In [1]: import numpy as np

In [2]: np.set_printoptions(suppress=True, linewidth=200)

In [3]: M = np.array([[-1.5, 0.0, -1.6], [0.1, 0.7, 0.3], [0.8, 1.9, 0.0]])

In [4]: M
Out[4]: 
array([[-1.5,  0. , -1.6],
       [ 0.1,  0.7,  0.3],
       [ 0.8,  1.9,  0. ]])

In [5]: vec = np.array([0, 0, 1])

In [6]: target = M @ vec

In [7]: target
Out[7]: array([-1.6,  0.3,  0. ])

In [8]: np.round(np.linalg.solve(M, -1 * target), 2)
Out[8]: array([-0.,  0., -1.])

In [9]: np.round(np.linalg.solve(M, target + M[:, 1]), 2)
Out[9]: array([-0.,  1.,  1.])

In [10]: np.round(np.linalg.solve(M, target), 2)
Out[10]: array([-0.,  0.,  1.])

In [11]: O, evecs = np.linalg.qr(M[:, :1])[0], np.linalg.qr(M[:, 1:])[0]

In [12]: sig = np.linalg.svd(O.T @ evecs, compute_uv=False)

In [13]: round(float(np.linalg.norm(O @ O.T - evecs @ evecs.T, 2)), 2)
Out[13]: 1.0

In [14]: (sig > 0.9).sum()
Out[14]: np.int64(1)

In [15]: sig.round(2)
Out[15]: array([0.97])

In [16]: vec = np.array([-2, -1, -2])

In [17]: h1 = np.maximum(M @ vec, 0)

In [18]: np.maximum(M @ vec, 0) - np.maximum(-M @ vec, 0)
Out[18]: array([ 6.2, -1.5, -3.5])

In [19]: h1
Out[19]: array([6.2, 0. , 0. ])

In [20]: vec = np.array([4, 2, 2])

In [21]: target = M @ vec

In [22]: c, lr = np.zeros(3), 1 / np.linalg.norm(M, 2) ** 2

In [23]: for i in range(200):
    ...:     c -= lr * M.T @ (M @ c - target)
    ...:     if i % 50 == 0: print(i, round(np.linalg.norm(M @ c - target), 2))
    ...: 
0 0.57
50 0.14
100 0.06
150 0.03

In [24]: c.round(2)
Out[24]: array([3.97, 2.01, 2.03])

In [25]: blk = np.stack([M, 2 * M, M[::-1]])

In [26]: np.einsum("bij,cij->bc", blk, blk)
Out[26]: 
array([[ 9.65, 19.3 , -1.81],
       [19.3 , 38.6 , -3.62],
       [-1.81, -3.62,  9.65]])

In [27]: (blk @ M.T).shape
Out[27]: (3, 3, 3)

In [28]: np.linalg.matrix_rank(blk)
Out[28]: array([3, 3, 3])

In [29]: m1 = np.array([[2, 0, 0, 0], [2, 2, 0, 0], [0, 0, 0, 2], [0, 0, 0, 1]])

In [30]: Uu, sig, Vh = np.linalg.svd(m1)

In [31]: evecs = Vh[:(sig > 1e-8).sum()]

In [32]: rng = np.random.default_rng(644)

In [33]: vec = m1[3] + 5 * m1[2] + rng.integers(2) * np.eye(4)[2]

In [34]: vec
Out[34]: array([ 0.,  0.,  1., 11.])

In [35]: round(np.linalg.norm(vec - evecs.T @ evecs @ vec), 2)
Out[35]: np.float64(1.0)

In [36]: np.round(evecs.T @ evecs, 2) + 0
Out[36]: 
array([[1., 0., 0., 0.],
       [0., 1., 0., 0.],
       [0., 0., 0., 0.],
       [0., 0., 0., 1.]])

In [37]: A = np.array([[-28.0, 24.0, 13.0, -10.0],
    ...:     [-30.0, 23.0, 14.0, -8.0],
    ...:     [-4.0, 6.0, 1.0, -4.0],
    ...:     [2.0, -6.0, -2.0, 5.0]])

In [38]: Uu, sig, Vh = np.linalg.svd(A)

In [39]: evecs = Vh[:(sig > 1e-8).sum()]

In [40]: vec = A[1] + -3 * A[2] + rng.integers(2) * np.eye(4)[0]

In [41]: vec
Out[41]: array([-17.,   5.,  11.,   4.])

In [42]: np.round(np.diag(evecs.T @ evecs), 2)
Out[42]: array([0.89, 0.56, 1.  , 0.56])

In [43]: np.allclose(evecs.T @ evecs @ vec, vec)
Out[43]: False

In [44]: def softmax(z):
    ...:     e = np.exp(z - z.max(axis=-1, keepdims=True))
    ...:     return e / e.sum(axis=-1, keepdims=True)
    ...: 

In [45]: np.round(softmax(A[3] + 4), 2) + 0
Out[45]: array([0.05, 0.  , 0.  , 0.95])

In [46]: np.round(softmax(A).sum(axis=1), 2)
Out[46]: array([1., 1., 1., 1.])

In [47]: np.round(softmax(A[3]), 2) + 0
Out[47]: array([0.05, 0.  , 0.  , 0.95])

In [48]: S = A @ A.T / np.sqrt(4)

In [49]: softmax(S)[3] @ A
Out[49]: array([ 2., -6., -2.,  5.])

In [50]: vec = np.array([0, 2, 0, 2])

In [51]: np.sign((A @ vec).round(6))
Out[51]: array([ 1.,  1.,  1., -1.])

In [52]: (A @ vec).argmax()
Out[52]: np.int64(1)

In [53]: A @ vec
Out[53]: array([28., 30.,  4., -2.])

In [54]: A @ np.ones(4)
Out[54]: array([-1., -1., -1., -1.])

In [55]: other = np.array([[4, 4], [2, -1]])

In [56]: basis = np.kron(other, A)

In [57]: basis
Out[57]: 
array([[-112.,   96.,   52.,  -40., -112.,   96.,   52.,  -40.],
       [-120.,   92.,   56.,  -32., -120.,   92.,   56.,  -32.],
       [ -16.,   24.,    4.,  -16.,  -16.,   24.,    4.,  -16.],
       [   8.,  -24.,   -8.,   20.,    8.,  -24.,   -8.,   20.],
       [ -56.,   48.,   26.,  -20.,   28.,  -24.,  -13.,   10.],
       [ -60.,   46.,   28.,  -16.,   30.,  -23.,  -14.,    8.],
       [  -8.,   12.,    2.,   -8.,    4.,   -6.,   -1.,    4.],
       [   4.,  -12.,   -4.,   10.,   -2.,    6.,    2.,   -5.]])

In [58]: round(np.linalg.norm(basis, 2), 2), round(np.linalg.norm(other, 2) * np.linalg.norm(A, 2), 2)
Out[58]: (np.float64(333.57), np.float64(333.57))

In [59]: np.round(np.sort(np.abs(np.linalg.eigvals(A))), 2) + 0
Out[59]: array([0., 1., 3., 5.])

In [60]: np.allclose(A, A.T)
Out[60]: False

In [61]: (A + A.T) / 2
Out[61]: 
array([[-28. ,  -3. ,   4.5,  -4. ],
       [ -3. ,  23. ,  10. ,  -7. ],
       [  4.5,  10. ,   1. ,  -3. ],
       [ -4. ,  -7. ,  -3. ,   5. ]])

In [62]: np.round(np.linalg.matrix_power(A, 4), 2)
Out[62]: 
array([[ -920.,  1002.,   461.,  -542.],
       [  654.,  -491.,  -326.,   164.],
       [-1568.,  1488.,   785.,  -704.],
       [ 2830., -2748., -1414.,  1333.]])

In [63]: A @ A
Out[63]: 
array([[  -8.,   18.,    5.,  -14.],
       [  78.,  -59.,  -38.,   20.],
       [ -80.,   72.,   41.,  -32.],
       [ 142., -132.,  -70.,   61.]])

In [64]: round(np.abs(np.linalg.eigvals(A)).max(), 2)
Out[64]: np.float64(5.0)

In [65]: E = np.loadtxt("test17.csv", delimiter=",")

In [66]: E
Out[66]: 
array([[ 0.,  3.,  0.],
       [ 0.,  0., -1.],
       [ 0.,  0.,  0.]])

In [67]: Uu, sig, Vh = np.linalg.svd(E)

In [68]: np.argmax(sig[:-1] / (sig[1:] + 1e-6)) + 1
Out[68]: np.int64(2)

In [69]: other = Uu[:, :2] @ np.diag(sig[:2]) @ Vh[:2]

In [70]: np.abs(E - other).max()
Out[70]: np.float64(0.0)

In [71]: round(np.linalg.norm(E - other, 2), 2), sig[2]
Out[71]: (np.float64(0.0), np.float64(0.0))

In [72]: np.round(np.linalg.norm(E - other) / np.linalg.norm(E), 2)
Out[72]: np.float64(0.0)

In [73]: np.linalg.matrix_rank(other)
Out[73]: np.int64(2)

In [74]: E[:, 0] @ E[:, 1]
Out[74]: np.float64(0.0)

In [75]: E.T @ E
Out[75]: 
array([[0., 0., 0.],
       [0., 9., 0.],
       [0., 0., 1.]])

In [76]: Uu, sig, Vh = np.linalg.svd(E)

In [77]: evecs = Vh[:(sig > 1e-8).sum()]

In [78]: vec = E[0] + -1 * E[1] + rng.integers(2) * np.eye(3)[2]

In [79]: vec
Out[79]: array([0., 3., 2.])

In [80]: np.allclose(evecs.T @ evecs @ vec, vec)
Out[80]: True

In [81]: round(np.linalg.norm(vec - evecs.T @ evecs @ vec), 2)
Out[81]: np.float64(0.0)

In [82]: mat = np.array([[-6.0, 2.0, 1.0, 0.0],
    ...:     [-3.0, -1.0, -2.0, -1.0],
    ...:     [0.0, 0.0, -2.0, 0.0],
    ...:     [0.0, 0.0, -2.0, 0.0]])

In [83]: # row 3 repeats row 2

In [84]: proj = np.triu(np.array([[4, 8, 6, 8], [6, 1, 2, 5], [8, 8, 2, 6], [3, 6, 6, 6]]), 1) + np.eye(4)

In [85]: other = proj @ A @ np.linalg.inv(proj)

In [86]: round(np.linalg.det(other), 2)
Out[86]: np.float64(-0.0)

In [87]: proj @ A - A @ proj
Out[87]: 
array([[-248.,  396.,  222.,  -22.],
       [   2.,  222.,  126.,   58.],
       [  12.,   -4.,    0.,   26.],
       [   0.,  -16.,    0.,   26.]])

In [88]: np.trace(other), np.trace(A)
Out[88]: (np.float64(1.0), np.float64(1.0))

In [89]: np.linalg.matrix_rank(mat, rtol=0.1)
Out[89]: np.int64(3)

In [90]: [round(float(x), 2) for x in np.linalg.svd(mat, compute_uv=False)[:3]]
Out[90]: [6.86, 3.84, 1.45]

In [91]: np.argsort(-np.linalg.norm(mat, axis=0).round(6), kind="stable")[:3]
Out[91]: array([0, 2, 1])

In [92]: np.linalg.cond(mat) > 100
Out[92]: np.True_

In [93]: np.poly(mat)
Out[93]: array([ 1.,  9., 26., 24.,  0.])

In [94]: other = np.array([[0, 5], [5, 8], [3, 2]])

In [95]: W0 = np.kron(np.eye(3, dtype=int), other)

In [96]: W0
Out[96]: 
array([[0, 5, 0, 0, 0, 0],
       [5, 8, 0, 0, 0, 0],
       [3, 2, 0, 0, 0, 0],
       [0, 0, 0, 5, 0, 0],
       [0, 0, 5, 8, 0, 0],
       [0, 0, 3, 2, 0, 0],
       [0, 0, 0, 0, 0, 5],
       [0, 0, 0, 0, 5, 8],
       [0, 0, 0, 0, 3, 2]])

In [97]: idx = rng.permutation(6)

In [98]: other = W0[:, idx] * rng.choice([-1, 1], 6)

In [99]: other
Out[99]: 
array([[ 0,  0,  0, -5,  0,  0],
       [ 0, -5,  0, -8,  0,  0],
       [ 0, -3,  0, -2,  0,  0],
       [ 0,  0,  5,  0,  0,  0],
       [ 0,  0,  8,  0,  0, -5],
       [ 0,  0,  2,  0,  0, -3],
       [ 5,  0,  0,  0,  0,  0],
       [ 8,  0,  0,  0,  5,  0],
       [ 2,  0,  0,  0,  3,  0]])

In [100]: Uu, _, Vh = np.linalg.svd(W0.T @ other)

In [101]: idx
Out[101]: array([5, 0, 3, 1, 4, 2])

In [102]: np.round(Uu @ Vh, 2) + 0
Out[102]: 
array([[ 0., -1.,  0.,  0.,  0.,  0.],
       [ 0.,  0.,  0., -1.,  0.,  0.],
       [ 0.,  0.,  0.,  0.,  0., -1.],
       [ 0.,  0.,  1.,  0.,  0.,  0.],
       [ 0.,  0.,  0.,  0.,  1.,  0.],
       [ 1.,  0.,  0.,  0.,  0.,  0.]])

In [103]: np.allclose(M @ M.T, M.T @ M)
Out[103]: False

In [104]: np.round(M @ M, 2)
Out[104]: 
array([[ 0.97, -3.04,  2.4 ],
       [ 0.16,  1.06,  0.05],
       [-1.01,  1.33, -0.71]])

In [105]: np.trace(M)
Out[105]: np.float64(-0.8)

In [106]: round(float(np.abs(np.linalg.eigvals(M)).max()), 2)
Out[106]: 1.2

In [107]: np.round(np.sort(np.abs(np.linalg.eigvals(M))), 2)
Out[107]: array([1. , 1.2, 1.2])

In [108]: m1.shape
Out[108]: (4, 4)

In [109]: np.round(np.linalg.svd(m1, compute_uv=False), 2)
Out[109]: array([3.24, 2.24, 1.24, 0.  ])

In [110]: m1.sum(axis=0)
Out[110]: array([4, 2, 0, 3])

In [111]: m1.mean(axis=0)
Out[111]: array([1.  , 0.5 , 0.  , 0.75])

In [112]: m1.sum(axis=1)
Out[112]: array([2, 4, 2, 1])
